$ python -q
>>> import numpy as np
>>> np.set_printoptions(precision=1, suppress=True, linewidth=100, legacy="1.25")
>>> M = np.load("w.npy")
>>> M
array([[1, 0, 0, 0, 0, 0, 0],
       [0, 0, 1, 0, 0, 0, 0],
       [0, 0, 0, 0, 0, 0, 1],
       [0, 0, 0, 1, 0, 0, 0],
       [0, 1, 0, 0, 0, 0, 0],
       [0, 0, 0, 0, 0, 1, 0],
       [0, 0, 0, 0, 1, 0, 0]])
>>> # rows sum to 1
>>> f = np.array([0, -1, 0, -5, 1, 2, -5])
>>> B = M + np.outer(f, np.eye(7)[0])
>>> round(np.linalg.det(B) / np.linalg.det(M), 1), round(float(1 + np.linalg.solve(M, f)[0]), 1)
(1.0, 1.0)
>>> np.linalg.matrix_rank(np.linalg.inv(B) - np.linalg.inv(M), tol=1e-8)
1
>>> B
array([[ 1.,  0.,  0.,  0.,  0.,  0.,  0.],
       [-1.,  0.,  1.,  0.,  0.,  0.,  0.],
       [ 0.,  0.,  0.,  0.,  0.,  0.,  1.],
       [-5.,  0.,  0.,  1.,  0.,  0.,  0.],
       [ 1.,  1.,  0.,  0.,  0.,  0.,  0.],
       [ 2.,  0.,  0.,  0.,  0.,  1.,  0.],
       [-5.,  0.,  0.,  0.,  1.,  0.,  0.]])
>>> vec = np.array([-3, -3, 4, 2, 3, -1, -1])
>>> a = np.maximum(M @ vec, 0)
>>> M * (a > 1e-9)[:, None]
array([[0, 0, 0, 0, 0, 0, 0],
       [0, 0, 1, 0, 0, 0, 0],
       [0, 0, 0, 0, 0, 0, 0],
       [0, 0, 0, 1, 0, 0, 0],
       [0, 0, 0, 0, 0, 0, 0],
       [0, 0, 0, 0, 0, 0, 0],
       [0, 0, 0, 0, 1, 0, 0]])
>>> np.maximum(M @ vec, 0) - np.maximum(-M @ vec, 0)
array([-3,  4, -1,  2, -3, -1,  3])
>>> np.maximum(M @ (3 * vec), 0)
array([ 0, 12,  0,  6,  0,  0,  9])
>>> np.flatnonzero(a > 1e-9)
array([1, 3, 6])
>>> A = np.loadtxt("x.csv", delimiter=",")
>>> A
array([[  0.1,  -0.8,  -0.4,   1.2,   2.1,  -2.6,  -0.1,   3.3],
       [ -0.3,  -2.5,   0.4,   1.2,  -0.1,  -0.6,   0.5,   3.8],
       [ -0.4,  -1.5,   0.8,   0.9,  -2.3,   4.6,   1.4,  -3.9],
       [ -0.1,   0.9,   0.1,   0.4,   0. ,  -5.1,  -1. ,  -0.9],
       [ -0.5,   0.2,   0. ,  -1.9,   1.2,   1.1,  -1.1,  -2.3],
       [ -0.1,   0.9,  -0.2,  -2.9,   3.4, -10.3,   0.3,  -2. ],
       [  0.4,   2.6,   0.1,   0. ,   3.4,   0.2,  -0.7,   4.5],
       [ -0.4,  -0.2,  -0.9,  -1. ,   4.1,  -3.4,   0.4,   3.1],
       [  0.8,  -0.3,   0.7,   2.5,   0.1, -12.6,  -1. ,   3.6],
       [  0. ,  -0.7,   0.5,   1.7,   1.1,   1.4,   0.7,   0.1],
       [  0.2,   0.9,   0.9,   0.3,   2.9,   2.3,  -0.7,   1.1],
       [  0.4,   2.1,   0.1,  -3.2,  -0.5,   3.6,  -0.3,   0.6],
       [ -0.4,   1.1,   0. ,   3.6,   1.2,   0. ,  -0.3,   5.7],
       [  0.1,  -0.3,  -0.6,   3.9,  -1.6,  -0.7,  -0.1, -10. ],
       [ -0.3,   0.6,   0.2,   1.3,   0.3,   9.3,   0.3,  -2.7],
       [  0.5,   0.4,   1.1,   2.4,  -0.5,   8.3,  -0.3,   0.7],
       [ -0.6,  -2.4,   0.2,   1.2,  -1.3,   8.1,   0.1,  -4.1],
       [ -0.2,  -0.9,  -0.2,   1.7,   0.6,  -4.6,   0.1,  -1.8],
       [ -0.1,  -0.4,   1.1,  -1.3,   0.9,   2. ,  -1.3,  -5.6],
       [  0.9,  -0.1,  -0.8,  -3.5,  -0.3,   0.9,  -1.4,   0.1],
       [ -0.2,  -0.1,  -0.9,   4.4,   2.2,   0.4,  -0.9,   7.7],
       [ -0.9,   0.4,   0. ,   0.6,  -1.9,  -2.6,   0.6,  -2.4],
       [  0.3,  -2.1,  -0.5,   5.5,   4. ,   6.4,  -0.8,  -5.2],
       [ -0.1,   2.6,   0.1,  -1.4,  -0.9,  -3.2,   0. ,  -4.5]])
>>> W = np.array([[-1, 2, 2, 0, 1],
...     [-2, 2, -2, 2, 1],
...     [2, 0, -2, -2, -1],
...     [0, 1, -1, 1, 0],
...     [1, -1, 0, 1, 2],
...     [-2, 2, -1, 2, 0],
...     [2, 1, 0, 1, 0],
...     [2, -2, 2, -1, -1]])
>>> coef = np.array([1, -1, 2, -2, 2])
>>> act = np.maximum(A @ W + coef, 0)
>>> np.linalg.matrix_rank(act)
5
>>> (act > 0).mean(axis=0)
array([0.5, 0.5, 0.5, 0.5, 0.8])
>>> Z = np.array([[3, 2], [2, -3], [2, -3], [3, -2], [-2, -2]])
>>> (act @ Z).round(6).argmax(axis=1)
array([0, 0, 0, 0, 0, 0, 0, 0, 0, 0, 0, 0, 0, 0, 0, 0, 0, 0, 0, 0, 0, 0, 0, 0])
>>> W @ Z
array([[  3, -16],
       [ -2, -10],
       [ -2,  16],
       [  3,  -2],
       [  0,  -1],
       [  2, -11],
       [ 11,  -1],
       [  5,   8]])
